>>> import numpy as np
>>> import numpy.linalg as la
>>> np.set_printoptions(precision=2, suppress=True, linewidth=120, sign=" ")
>>> def rnd(a):
...     return np.round(a, 2) + 0
... 
>>> arr = np.loadtxt("layer10.csv", delimiter=",")
>>> print(arr)
[[ 0.  0.  0.  0.]
 [-2. -1. -5.  3.]
 [-2.  2. -2. -2.]
 [ 3. -3. -3.  5.]
 [-2.  2. -2. -2.]
 [-2.  2. -2. -2.]
 [ 0.  0.  0.  0.]
 [ 7.  2. -5. -3.]
 [ 7. -1. -8.  2.]
 [-2.  2. -2. -2.]
 [ 0.  0.  0.  0.]
 [ 1. -1. -5.  3.]
 [-2. -1. -5.  3.]
 [-2. -1. -5.  3.]
 [-2. -1. -5.  3.]
 [ 0.  0.  0.  0.]
 [ 0.  0.  0.  0.]
 [ 0.  0.  0.  0.]
 [ 0.  0.  0.  0.]
 [ 0.  0.  0.  0.]
 [ 0.  0.  0.  0.]
 [-2.  2. -2. -2.]
 [ 0.  0.  0.  0.]
 [-2.  2. -2. -2.]
 [-2.  2. -2. -2.]
 [ 3.  0.  0.  0.]
 [ 1. -1. -5.  3.]
 [-2.  2. -2. -2.]
 [ 1. -1. -5.  3.]]
>>> rng = np.random.default_rng(783)
>>> idx = rng.permutation(4)
>>> out = arr[:, idx] * rng.choice([-1, 1], 4)
>>> print(out)
[[ 0. -0. -0.  0.]
 [-5.  2. -3. -1.]
 [-2.  2.  2.  2.]
 [-3. -3. -5. -3.]
 [-2.  2.  2.  2.]
 [-2.  2.  2.  2.]
 [ 0. -0. -0.  0.]
 [-5. -7.  3.  2.]
 [-8. -7. -2. -1.]
 [-2.  2.  2.  2.]
 [ 0. -0. -0.  0.]
 [-5. -1. -3. -1.]
 [-5.  2. -3. -1.]
 [-5.  2. -3. -1.]
 [-5.  2. -3. -1.]
 [ 0. -0. -0.  0.]
 [ 0. -0. -0.  0.]
 [ 0. -0. -0.  0.]
 [ 0. -0. -0.  0.]
 [ 0. -0. -0.  0.]
 [ 0. -0. -0.  0.]
 [-2.  2.  2.  2.]
 [ 0. -0. -0.  0.]
 [-2.  2.  2.  2.]
 [-2.  2.  2.  2.]
 [ 0. -3. -0.  0.]
 [-5. -1. -3. -1.]
 [-2.  2.  2.  2.]
 [-5. -1. -3. -1.]]
>>> Uu, _, Vh = la.svd(arr.T @ out)
>>> print(rnd(Uu @ Vh))
[[ 0. -1.  0.  0.]
 [ 0.  0.  0.  1.]
 [ 1.  0.  0.  0.]
 [ 0.  0. -1.  0.]]
>>> print(rnd(la.lstsq(arr, out)[0]))
[[ 0. -1.  0.  0.]
 [ 0.  0.  0.  1.]
 [ 1.  0.  0.  0.]
 [ 0.  0. -1.  0.]]
>>> proj = out @ la.solve(out.T @ out, out.T)
>>> print(rnd(np.diag(proj)))
[ 0.    0.19  0.11  0.27  0.11  0.11  0.    0.57  0.57  0.11  0.    0.21  0.19  0.19  0.19  0.    0.    0.    0.
  0.    0.    0.11  0.    0.11  0.11  0.32  0.21  0.11  0.21]
>>> print(rnd(np.trace(proj)))
4.0
>>> cov = np.cov(arr, rowvar=False)
>>> print(rnd(cov))
[[ 5.96 -1.03 -1.62  0.9 ]
 [-1.03  1.83  0.93 -2.79]
 [-1.62  0.93  5.36 -2.44]
 [ 0.9  -2.79 -2.44  4.65]]
>>> print(np.argsort(-arr.std(axis=0).round(6), kind="stable"))
[ 0  2  3  1]
>>> print(rnd(np.abs(la.svd(cov)[2][-1])))
[ 0.1   0.82  0.13  0.55]
>>> print([round(float(x), 2) for x in la.svd(cov, compute_uv=False)[:3]])
[9.62, 4.94, 3.23]
>>> print(la.cond(cov) > 100)
True
>>> Uu, sigma, Vh = la.svd(arr)
>>> print(rnd(sigma))
[ 19.05  12.82  11.43   0.57]
>>> out = Uu[:, :3] @ np.diag(sigma[:3]) @ Vh[:3]
>>> print(rnd(la.norm(arr - out) / la.norm(arr)))
0.02
>>> W0 = np.loadtxt("x.csv", delimiter=",")
>>> print(W0)
[[  2.  -3.  -2.   0.   3.]
 [  1.   2.  -3.  -3.   1.]
 [  5.   3. -11.  -9.   6.]]
>>> print(np.argsort(-la.norm(W0, axis=0).round(6), kind="stable")[:3])
[ 2  3  4]
>>> print(la.cond(W0) > 100)
True
>>> print(la.matrix_rank(W0, rtol=0.1))
2
>>> rank = la.matrix_rank(W0)
>>> print(rank)
2
>>> null = la.svd(W0)[2][rank:].T
>>> print(rnd(W0 @ null))
[[ 0.  0.  0.]
 [ 0.  0.  0.]
 [ 0.  0.  0.]]
>>> print([int(la.matrix_rank(np.delete(W0, i, axis=0))) for i in range(3)])
[2, 2, 2]
>>> print(rnd(null @ null.T))
[[ 0.83  0.16  0.22  0.08 -0.24]
 [ 0.16  0.37  0.06  0.34  0.3 ]
 [ 0.22  0.06  0.55 -0.34  0.28]
 [ 0.08  0.34 -0.34  0.61  0.06]
 [-0.24  0.3   0.28  0.06  0.65]]
>>> print(np.allclose(W0 @ null, 0))
True
>>> print(la.matrix_rank(W0.T @ W0), la.matrix_rank(W0 @ W0.T))
2 2
>>> print(null.shape)
(5, 3)
>>> Uu, sigma, Vh = la.svd(W0)
>>> V = Vh[:(sigma > 1e-8).sum()]
>>> x0 = W0[1] + 3 * W0[0] + rng.integers(2) * np.eye(5)[3]
>>> print(x0)
[ 7. -7. -9. -3. 10.]
>>> print(rnd(np.diag(V.T @ V)))
[ 0.17  0.63  0.45  0.39  0.35]
>>> print(rnd(la.norm(x0 - V.T @ V @ x0)))
0.0
>>> print(rnd(V.T @ V))
[[ 0.17 -0.16 -0.22 -0.08  0.24]
 [-0.16  0.63 -0.06 -0.34 -0.3 ]
 [-0.22 -0.06  0.45  0.34 -0.28]
 [-0.08 -0.34  0.34  0.39 -0.06]
 [ 0.24 -0.3  -0.28 -0.06  0.35]]
>>> O, _ = la.qr(np.array([[0.6, 0.4], [0.2, -1.6]]))
>>> V, _ = la.qr(np.array([[1.2, 0.0, 0.3], [-0.1, 2.1, 2.0], [-0.3, 2.1, -0.2]]))
>>> sigma = 3 * 0.9 ** np.arange(2)
>>> F = O[:, :2] * sigma @ V[:2]
>>> print(rnd(F))
[[ 2.68  1.25  0.27]
 [ 1.12 -1.6  -1.91]]
>>> def softmax(z):
...     e = np.exp(z - z.max(axis=-1, keepdims=True))
...     return e / e.sum(axis=-1, keepdims=True)
... 
>>> print(rnd(softmax(F[0])))
[ 0.75  0.18  0.07]
>>> scores = F @ F.T / np.sqrt(3)
>>> print(softmax(scores).round(6).argmax(axis=1))
[ 0  1]
